>>> import numpy as np
>>> import numpy.linalg as la
>>> np.set_printoptions(suppress=True, linewidth=100)
>>> M = np.loadtxt("case10.csv", delimiter=",")
>>> print(M)
[[1. 5. 0.]
 [5. 0. 5.]
 [0. 5. 2.]]
>>> evals, V = la.eigh(M)
>>> print((evals > 1e-8).sum(), (evals < -1e-8).sum())
2 1
>>> print(np.unique(evals.round(6) + 0, return_counts=True)[1])
[1 1 1]
>>> print(np.abs(V[:, -1]).round(6).argmax())
1
>>> print(np.round(la.eigvalsh(M @ M), 3))
[ 2.228 40.64  62.132]
>>> print(np.round(la.eigvalsh(M + -2 * np.eye(3)), 3))
[-8.375 -0.507  5.882]
>>> print(round(evals.sum(), 3), np.trace(M))
3.0 3.0
>>> print(np.round(V.T @ V, 3) + 0)
[[1. 0. 0.]
 [0. 1. 0.]
 [0. 0. 1.]]
>>> print(np.all(la.eigvalsh(M) > 0))
False
>>> print([round(float(la.det(M[:i, :i])), 2) + 0 for i in range(1, 4)])
[1.0, -25.0, -75.0]
>>> T = np.stack([M, -1 * M, M[::-1]])
>>> print((T @ M.T).shape)
(3, 3, 3)
>>> print(np.round(la.det(T), 3))
[-75.  75.  75.]
>>> print(np.einsum("bij,cij->bc", T, T))
[[ 105. -105.  100.]
 [-105.  105. -100.]
 [ 100. -100.  105.]]
>>> J = np.load("w.npy")
>>> print(J)
[[ 1 -1  2]
 [ 0  2 -1]
 [ 0  0  1]]
>>> proj = np.triu(np.array([[8, 6, 3], [8, 2, 0], [1, 2, 0]]), 1) + np.eye(3)
>>> B = proj @ J @ la.inv(proj)
>>> print(round(la.det(B), 3))
2.0
>>> print(np.poly(B))
[ 1. -4.  5. -2.]
>>> print(B)
[[ 1.  5. -4.]
 [ 0.  2. -1.]
 [ 0.  0.  1.]]
>>> print(np.trace(B), np.trace(J))
4.0 4
>>> print(la.matrix_rank(B))
3
>>> print((M - M.T) / 2)
[[0. 0. 0.]
 [0. 0. 0.]
 [0. 0. 0.]]
>>> print(np.round(la.matrix_power(M, 2), 3))
[[26.  5. 25.]
 [ 5. 50. 10.]
 [25. 10. 29.]]
>>> print(np.trace(M))
3.0
>>> print(np.allclose(M, M.T))
True
>>> print(np.round(np.sort(np.abs(la.eigvals(M))), 3))
[1.493 6.375 7.882]
>>> print(round(la.det(M), 3))
-75.0
>>> vec = np.array([2, 1, 1])
>>> y = J @ vec
>>> print(y)
[3 1 1]
>>> print(np.round(la.solve(J, y), 3))
[2. 1. 1.]
>>> print(round(float(la.norm(J) ** 2 / la.norm(J, 2) ** 2), 3))
1.194
>>> print(np.round(la.norm(J[1] - J[2]), 3))
2.828
>>> print(np.round(la.norm(J, axis=1), 3))
[2.449 2.236 1.   ]
>>> print(J[1] @ J[2])
-1
>>> W0 = np.load("block1.npy")
>>> print(W0)
[[-3 -1  0  0]
 [ 0 -1  0  0]
 [ 0  0 -3 -1]
 [ 0  0  0 -1]]
>>> vec = np.array([1, 2, 2, 1])
>>> y = W0 @ vec
>>> print(y)
[-5 -2 -7 -1]
>>> print(np.round(la.solve(W0, 5 * y), 3))
[ 5. 10. 10.  5.]
>>> print(np.round(la.solve(W0, W0[:, 3]), 3))
[-0. -0. -0.  1.]
>>> print(np.round(la.solve(W0, y), 3))
[1. 2. 2. 1.]
>>> O, _ = la.qr(np.array([[-0.8], [1.1], [-1.0], [0.0]]))
>>> data = O @ O.T
>>> print(data.round(3))
[[ 0.225 -0.309  0.281  0.   ]
 [-0.309  0.425 -0.386  0.   ]
 [ 0.281 -0.386  0.351  0.   ]
 [ 0.     0.     0.     0.   ]]
>>> print(la.cond(data) > 100)
True
>>> print([round(float(x), 3) for x in la.svd(data, compute_uv=False)[:3]])
[1.0, 0.0, 0.0]
>>> print(np.round(np.sort(la.eigvals(data).real), 3) + 0)
[0. 0. 0. 1.]
>>> print((data != 0).astype(int))
[[1 1 1 0]
 [1 1 1 0]
 [1 1 1 0]
 [0 0 0 0]]
>>> print(np.round(data @ data, 3))
[[ 0.225 -0.309  0.281  0.   ]
 [-0.309  0.425 -0.386  0.   ]
 [ 0.281 -0.386  0.351  0.   ]
 [ 0.     0.     0.     0.   ]]
>>> print(np.round(la.det(data), 3))
0.0
>>> print((la.matrix_power((data != 0) + (data.T != 0) + np.eye(4), 4) > 0).astype(int))
[[1 1 1 0]
 [1 1 1 0]
 [1 1 1 0]
 [0 0 0 1]]
>>> print(np.round(data.sum(axis=1), 3))
[ 0.196 -0.27   0.246  0.   ]
>>> print(np.round(data.mean(axis=0), 3))
[ 0.049 -0.068  0.061  0.   ]
>>> print(data.shape)
(4, 4)
>>> left, s, Vh = la.svd(data, full_matrices=False)
>>> print(round(np.sqrt((s ** 2).sum()), 3), round(float(la.norm(data)), 3))
1.0 1.0
>>> print(s.round(3) + 0)
[1. 0. 0. 0.]
>>> print(np.cumsum(s ** 2) / np.sum(s ** 2))
[1. 1. 1. 1.]
>>> print((s > 1e-8).sum())
1
>>> print(np.round(Vh @ Vh.T, 3) + 0)
[[1. 0. 0. 0.]
 [0. 1. 0. 0.]
 [0. 0. 1. 0.]
 [0. 0. 0. 1.]]
>>> print(np.round(np.abs(Vh[0]), 3))
[0.474 0.652 0.592 0.   ]
